>>> import numpy as np
>>> import numpy.linalg as la
>>> np.set_printoptions(suppress=True, linewidth=140)
>>> X = np.load("m.npy")
>>> print(X)
[[ 1. -1. -9. -3.]
 [-1.  1.  8.  6.]
 [ 0.  0.  2. -4.]
 [ 0.  0.  3.  4.]]
>>> # looks like rank 3
>>> out = X / np.sqrt((X ** 2).mean(axis=1, keepdims=True))
>>> X - X.mean(axis=1, keepdims=True)
array([[ 4.  ,  2.  , -6.  ,  0.  ],
       [-4.5 , -2.5 ,  4.5 ,  2.5 ],
       [ 0.5 ,  0.5 ,  2.5 , -3.5 ],
       [-1.75, -1.75,  1.25,  2.25]])
>>> left, sv, Vt = la.svd(X)
>>> np.argmax(sv[:-1] / (sv[1:] + 1e-6)) + 1
np.int64(3)
>>> out = left[:, :3] @ np.diag(sv[:3]) @ Vt[:3]
>>> out.round(2) + 0
array([[ 1., -1., -9., -3.],
       [-1.,  1.,  8.,  6.],
       [ 0.,  0.,  2., -4.],
       [ 0.,  0.,  3.,  4.]])
>>> np.round(la.norm(X - out) / la.norm(X), 2)
np.float64(0.0)
>>> left, sv, Vt = la.svd(X)
>>> vecs = Vt[:(sv > 1e-8).sum()]
>>> rng = np.random.default_rng(4708)
>>> vec = X[3] + 5 * X[1] + rng.integers(2) * np.eye(4)[1]
>>> vec
array([-5.,  5., 43., 34.])
>>> la.matrix_rank(np.vstack([X, vec]))
np.int64(3)
>>> np.allclose(vecs.T @ vecs @ vec, vec)
True
>>> m1 = np.array([[5, -1, 8], [-7, -3, 0], [-9, -2, 2], [9, 7, -8]])
>>> m1[0] = m1[1]
>>> m1
array([[-7, -3,  0],
       [-7, -3,  0],
       [-9, -2,  2],
       [ 9,  7, -8]])
>>> # row 1 repeats row 0
>>> def softmax(z):
...     e = np.exp(z - z.max(axis=-1, keepdims=True))
...     return e / e.sum(axis=-1, keepdims=True)
... 
>>> np.round(softmax(m1[2]), 2) + 0
array([0.  , 0.02, 0.98])
>>> np.round(softmax(m1[2] + -2), 2) + 0
array([0.  , 0.02, 0.98])
>>> scores = m1 @ m1.T / np.sqrt(3)
>>> np.round(softmax(scores + np.triu(np.full(scores.shape, -np.inf), 1)), 2) + 0
array([[1. , 0. , 0. , 0. ],
       [0.5, 0.5, 0. , 0. ],
       [0. , 0. , 1. , 0. ],
       [0. , 0. , 0. , 1. ]])
>>> softmax(scores).round(6).argmax(axis=1)
array([2, 2, 2, 3])
>>> M = np.vander(np.arange(4) - 1, 3, increasing=True)
>>> M
array([[ 1, -1,  1],
       [ 1,  0,  0],
       [ 1,  1,  1],
       [ 1,  2,  4]])
>>> vec = np.array([0, 1, 1])
>>> target = M @ vec
>>> np.round(la.solve(M.T @ M, M.T @ target), 2)
array([0., 1., 1.])
>>> print(np.round(la.pinv(M) @ M, 2) + 0)
[[1. 0. 0.]
 [0. 1. 0.]
 [0. 0. 1.]]
>>> np.round(la.lstsq(M, target)[0], 2) + 0
array([0., 1., 1.])
>>> target = target + 0.3 * rng.normal(size=4)
>>> target.round(2)
array([-0.13,  0.49,  2.43,  6.05])
>>> beta, *_ = la.lstsq(M, target)
>>> print(np.round(M.T @ (target - M @ beta), 2) + 0)
[0. 0. 0.]
>>> round(float(la.norm(target - M @ beta)), 2)
0.08
>>> beta.round()
array([0., 1., 1.])
>>> [round(float(la.norm(la.solve(M.T @ M + lam * np.eye(3), M.T @ target))), 2) for lam in (0, 1, 10, 100)]
[1.56, 1.37, 0.94, 0.25]
>>> proj = M @ la.solve(M.T @ M, M.T)
>>> print(proj.round(2))
[[ 0.95  0.15 -0.15  0.05]
 [ 0.15  0.55  0.45 -0.15]
 [-0.15  0.45  0.55  0.15]
 [ 0.05 -0.15  0.15  0.95]]
>>> np.round(proj @ M[:, 0], 2)
array([1., 1., 1., 1.])
>>> print(np.round((np.eye(4) - proj) @ M, 2) + 0)
[[0. 0. 0.]
 [0. 0. 0.]
 [0. 0. 0.]
 [0. 0. 0.]]
>>> np.round(np.diag(proj), 2)
array([0.95, 0.55, 0.55, 0.95])
>>> left, sv, Vt = la.svd(proj)
>>> vecs = Vt[:(sv > 1e-8).sum()]
>>> vec = proj[0] + 5 * proj[2] + rng.integers(2) * np.eye(4)[0]
>>> vec.round(2)
array([1.2, 2.4, 2.6, 0.8])
>>> print(np.round(vecs.T @ vecs, 2))
[[ 0.95  0.15 -0.15  0.05]
 [ 0.15  0.55  0.45 -0.15]
 [-0.15  0.45  0.55  0.15]
 [ 0.05 -0.15  0.15  0.95]]
>>> out = np.array([[2]])
>>> cent = np.array([[-4, -2], [4, 0]])
>>> data = np.block([[out, np.array([[5, 2]])], [np.zeros((2, 1)), cent]])
>>> data
array([[ 2.,  5.,  2.],
       [ 0., -4., -2.],
       [ 0.,  4.,  0.]])
>>> W1 = np.array([[1, -1, 2], [2, 3, 2], [-2, 1, 2]])
>>> beta = np.array([-2, 2, 3])
>>> hid = np.maximum(data @ W1 + beta, 0)
>>> (hid > 0).astype(int)
array([[1, 1, 1],
       [0, 0, 0],
       [1, 1, 1]])
>>> hid
array([[ 6., 17., 21.],
       [ 0.,  0.,  0.],
       [ 6., 14., 11.]])
>>> cent = np.array([[-3, -1], [-2, 3], [2, -3]])
>>> print(W1 @ cent)
[[  3 -10]
 [ -8   1]
 [  8  -1]]
>>> (hid @ cent).round(6).argmax(axis=1)
array([0, 0, 1])
>>> out = data[0, 0] * data[1:] - np.outer(data[1:, 0], data[0])
>>> out
array([[ 0., -8., -4.],
       [ 0.,  8.,  0.]])
>>> data[:, 0] / data[0, 0]
array([1., 0., 0.])
>>> print(np.flatnonzero(~out.round(6).any(axis=1)))
[]
>>> print(la.matrix_rank(out), la.matrix_rank(data))
2 3
>>> vec = np.array([0, 1, -1])
>>> a = np.maximum(out @ vec, 0)
>>> print(np.round(np.tanh(out @ vec), 2))
[-1.  1.]
>>> print(np.flatnonzero(a > 1e-9))
[1]
>>> out.T @ a
array([ 0., 64.,  0.])
>>> out * (a > 1e-9)[:, None]
array([[ 0., -0., -0.],
       [ 0.,  8.,  0.]])
>>> arr = np.loadtxt("w.csv", delimiter=",")
>>> arr
array([[-0.77, -0.74, -0.65],
       [-0.25, -0.96,  0.43],
       [-0.17, -0.16, -0.13],
       [ 0.93,  0.8 ,  0.9 ],
       [-0.3 , -0.73,  0.01],
       [-0.7 ,  0.28, -0.8 ],
       [-0.35, -0.54, -0.18],
       [ 0.31, -0.17,  0.41],
       [-0.95, -0.09, -0.97],
       [ 0.99,  0.41,  0.99],
       [ 0.22,  0.74, -0.12],
       [-0.52, -0.17, -0.52],
       [ 0.35, -0.82,  0.71]])
>>> z = arr[:, 2] > np.median(arr[:, 2])
>>> r0 = arr[z].mean(axis=0) - arr[~z].mean(axis=0)
>>> ((arr - arr.mean(axis=0)) @ r0 > 0).astype(int)
array([0, 1, 0, 1, 0, 0, 0, 1, 0, 1, 0, 0, 1])
>>> np.argsort(-np.abs(r0).round(6), kind="stable")
array([2, 0, 1])
>>> r0.round(2)
array([ 0.8 , -0.15,  1.06])
>>> print(z.astype(int))
[0 1 0 1 1 0 0 1 0 1 0 0 1]
>>> Xs = arr - arr.mean(axis=0)
>>> left, sv, Vt = la.svd(Xs, full_matrices=False)
>>> np.abs(left[:, 0]).argmax()
np.int64(3)
>>> la.matrix_rank(Xs)
np.int64(3)
>>> round((sv ** 2).sum() ** 2 / (sv ** 4).sum(), 2)
np.float64(1.7)
>>> sv.round(2)
array([3.12, 1.97, 0.23])
>>> out = np.c_[arr[:, :2] @ np.array([[1, -1], [1, 1]]), np.array([0, 1, -1, -2, -1, 0, 2, 2, -2, -1, -1, 0, 2])]
>>> out.round(2)
array([[-1.51,  0.03,  0.  ],
       [-1.21, -0.71,  1.  ],
       [-0.33,  0.01, -1.  ],
       [ 1.73, -0.13, -2.  ],
       [-1.03, -0.43, -1.  ],
       [-0.42,  0.98,  0.  ],
       [-0.89, -0.19,  2.  ],
       [ 0.14, -0.48,  2.  ],
       [-1.04,  0.86, -2.  ],
       [ 1.4 , -0.58, -1.  ],
       [ 0.96,  0.52, -1.  ],
       [-0.69,  0.35,  0.  ],
       [-0.47, -1.17,  2.  ]])
>>> np.round(la.lstsq(arr, out[:, 0])[0], 2) + 0
array([1., 1., 0.])
>>> la.matrix_rank(np.c_[arr, out])
np.int64(4)
>>> np.round(la.norm(out - arr @ la.lstsq(arr, out)[0], axis=0), 2) + 0
array([0.  , 0.  , 3.83])
>>> np.round(la.norm(la.qr(arr)[0].T @ out, axis=0) ** 2 / ((out ** 2).sum(axis=0) + 1e-12), 2)
array([1.  , 1.  , 0.41])
